In [1]: import numpy as np

In [2]: np.set_printoptions(precision=2, suppress=True, linewidth=100, legacy="1.25")

In [3]: rd = lambda a: np.round(a, 2) + 0

In [4]: mat = np.loadtxt("w.csv", delimiter=",")

In [5]: print(rd(mat))
[[-0.67 -0.07  0.49]
 [ 0.74 -0.09  0.35]
 [-0.07 -0.65 -0.65]
 [ 0.04 -0.76  0.47]]

In [6]: print(rd(np.linalg.norm(mat, axis=0)))
[1. 1. 1.]

In [7]: print(rd(mat[:, 2] @ mat[:, 0]))
0.0

In [8]: print(rd(np.linalg.svd(mat, compute_uv=False)))
[1. 1. 1.]

In [9]: print(rd(np.linalg.pinv(mat)))
[[-0.67  0.74 -0.07  0.04]
 [-0.07 -0.09 -0.65 -0.76]
 [ 0.49  0.35 -0.65  0.47]]

In [10]: q, R = np.linalg.qr(mat)

In [11]: print(rd(abs(R[0, 0])), rd(np.linalg.norm(mat[:, 0])))
1.0 1.0

In [12]: print(rd(np.trace(q @ q.T)))
3.0

In [13]: print(rd(R))
[[1. 0. 0.]
 [0. 1. 0.]
 [0. 0. 1.]]

In [14]: print(rd(q @ R))
[[-0.67 -0.07  0.49]
 [ 0.74 -0.09  0.35]
 [-0.07 -0.65 -0.65]
 [ 0.04 -0.76  0.47]]

In [15]: print(rd(q))
[[-0.67 -0.07  0.49]
 [ 0.74 -0.09  0.35]
 [-0.07 -0.65 -0.65]
 [ 0.04 -0.76  0.47]]

In [16]: print(rd(np.abs(np.diag(R))))
[1. 1. 1.]

In [17]: print(rd(q.T @ q))
[[1. 0. 0.]
 [0. 1. 0.]
 [0. 0. 1.]]

In [18]: Uu, s, vt = np.linalg.svd(mat, full_matrices=False)

In [19]: print(Uu.shape, s.shape, vt.shape)
(4, 3) (3,) (3, 3)

In [20]: print(rd(Uu.T @ mat @ vt.T))
[[1. 0. 0.]
 [0. 1. 0.]
 [0. 0. 1.]]

In [21]: print(rd(np.sqrt((s ** 2).sum())), rd(np.linalg.norm(mat)))
1.73 1.73

In [22]: print(rd(np.cumsum(s ** 2) / np.sum(s ** 2)))
[0.33 0.67 1.  ]

In [23]: print(rd(s))
[1. 1. 1.]

In [24]: print(vt @ vt.T)
[[1. 0. 0.]
 [0. 1. 0.]
 [0. 0. 1.]]

In [25]: print(rd(s / s[0]))
[1. 1. 1.]

In [26]: M2 = mat / np.sqrt((mat ** 2).mean(axis=1, keepdims=True))

In [27]: print(rd(mat - mat.mean(axis=1, keepdims=True)))
[[-0.58  0.02  0.57]
 [ 0.41 -0.42  0.01]
 [ 0.38 -0.19 -0.19]
 [ 0.12 -0.67  0.55]]

In [28]: print(np.linalg.matrix_rank(mat - mat.mean(axis=1, keepdims=True)))
2

In [29]: print(rd(np.linalg.norm(M2, axis=1)))
[1.73 1.73 1.73 1.73]

In [30]: print(rd(M2[3]))
[ 0.07 -1.47  0.92]

In [31]: print(np.linalg.matrix_rank(M2) == np.linalg.matrix_rank(mat))
True
